In [1]: import numpy as np

In [2]: np.set_printoptions(precision=3, suppress=True, linewidth=160)

In [3]: rnd = lambda a: np.round(a, 3) + 0

In [4]: F = np.load("dump.npy")

In [5]: print(F)
[[-3  1  0  0]
 [-3  4  0  0]
 [ 0  0 -3  1]
 [ 0  0 -3  4]]

In [6]: vals, vecs = np.linalg.eig(F)

In [7]: print(rnd(np.sort(np.linalg.eigvals(F.T))))
[-2.541 -2.541  3.541  3.541]

In [8]: print(rnd(vals))
[-2.541  3.541 -2.541  3.541]

In [9]: print(rnd(np.sort(np.linalg.eigvals(np.linalg.inv(F)))))
[-0.393 -0.393  0.282  0.282]

In [10]: print(rnd(F @ vecs[:, 0] - vals[0] * vecs[:, 0]))
[0. 0. 0. 0.]

In [11]: print(rnd(np.prod(vals)))
81.0

In [12]: x = np.array([-2, 1, 2, -1])

In [13]: rhs = F @ x

In [14]: b, lr = np.zeros(4), 1 / np.linalg.norm(F, 2) ** 2

In [15]: for i in range(15):
    ...:     b -= lr * F.T @ (F @ b - rhs)
    ...:     if i % 5 == 0: print(i, round(np.linalg.norm(F @ b - rhs), 3))
    ...: 
0 1.384
5 0.929
10 0.624

In [16]: print(rnd(np.linalg.cond(F)))
3.612

In [17]: print(rnd(b))
[-1.859  1.146  1.859 -1.146]

In [18]: u = np.array([-1, 2, 5, -5])

In [19]: A2 = F + np.outer(u, np.eye(4)[2])

In [20]: print(rnd(np.linalg.det(A2) / np.linalg.det(F)), rnd(1 + np.linalg.solve(F, u)[2]))
-1.778 -1.778

In [21]: print(np.linalg.matrix_rank(np.linalg.inv(A2) - np.linalg.inv(F), tol=1e-8))
1

In [22]: print(A2)
[[-3.  1. -1.  0.]
 [-3.  4.  2.  0.]
 [ 0.  0.  2.  1.]
 [ 0.  0. -8.  4.]]

In [23]: print(np.einsum("ii->", F))
2

In [24]: print(rnd(np.linalg.eigvals(F).sum().real))
2.0

In [25]: J = np.load("block10.npy")

In [26]: print(J)
[[-1.  1.  1.]
 [ 1. -1.  1.]
 [ 1.  1. -1.]]

In [27]: O = J.astype(float).copy()

In [28]: for j in range(3):
    ...:     O[:, j] -= O[:, :j] @ (O[:, :j].T @ O[:, j])
    ...:     O[:, j] /= np.linalg.norm(O[:, j])
    ...: 

In [29]: print(rnd(O))
[[-0.577  0.408  0.707]
 [ 0.577 -0.408  0.707]
 [ 0.577  0.816  0.   ]]

In [30]: print(rnd(O.T @ O))
[[1. 0. 0.]
 [0. 1. 0.]
 [0. 0. 1.]]

In [31]: Uu, s, vt = np.linalg.svd(J, full_matrices=False)

In [32]: print(rnd(s / s[0]))
[1.  1.  0.5]

In [33]: print(rnd(vt @ vt.T))
[[1. 0. 0.]
 [0. 1. 0.]
 [0. 0. 1.]]

In [34]: print(np.allclose(Uu * s @ vt, J))
True

In [35]: print(rnd(s))
[2. 2. 1.]

In [36]: print(rnd(np.sqrt((s ** 2).sum())), rnd(np.linalg.norm(J)))
3.0 3.0

In [37]: print(rnd(Uu.T @ Uu))
[[1. 0. 0.]
 [0. 1. 0.]
 [0. 0. 1.]]

In [38]: G = J.T @ J

In [39]: print(np.trace(G), (J ** 2).sum())
9.0 9.0

In [40]: print(np.allclose(G, G.T))
True

In [41]: print(rnd(np.linalg.eigvalsh(G)[::-1]))
[4. 4. 1.]

In [42]: print(np.fft.fft(J[0]))
[ 1.+0.j -2.+0.j -2.+0.j]

In [43]: print(J @ np.ones(3))
[1. 1. 1.]

In [44]: print((J @ J)[0])
[ 3. -1. -1.]

In [45]: rng = np.random.default_rng(59588)

In [46]: z = rng.permutation(3)

In [47]: print(z)
[0 2 1]

In [48]: A2 = J[z][:, z]

In [49]: print(rnd(np.sort(np.abs(np.linalg.eigvals(A2)))))
[1. 2. 2.]
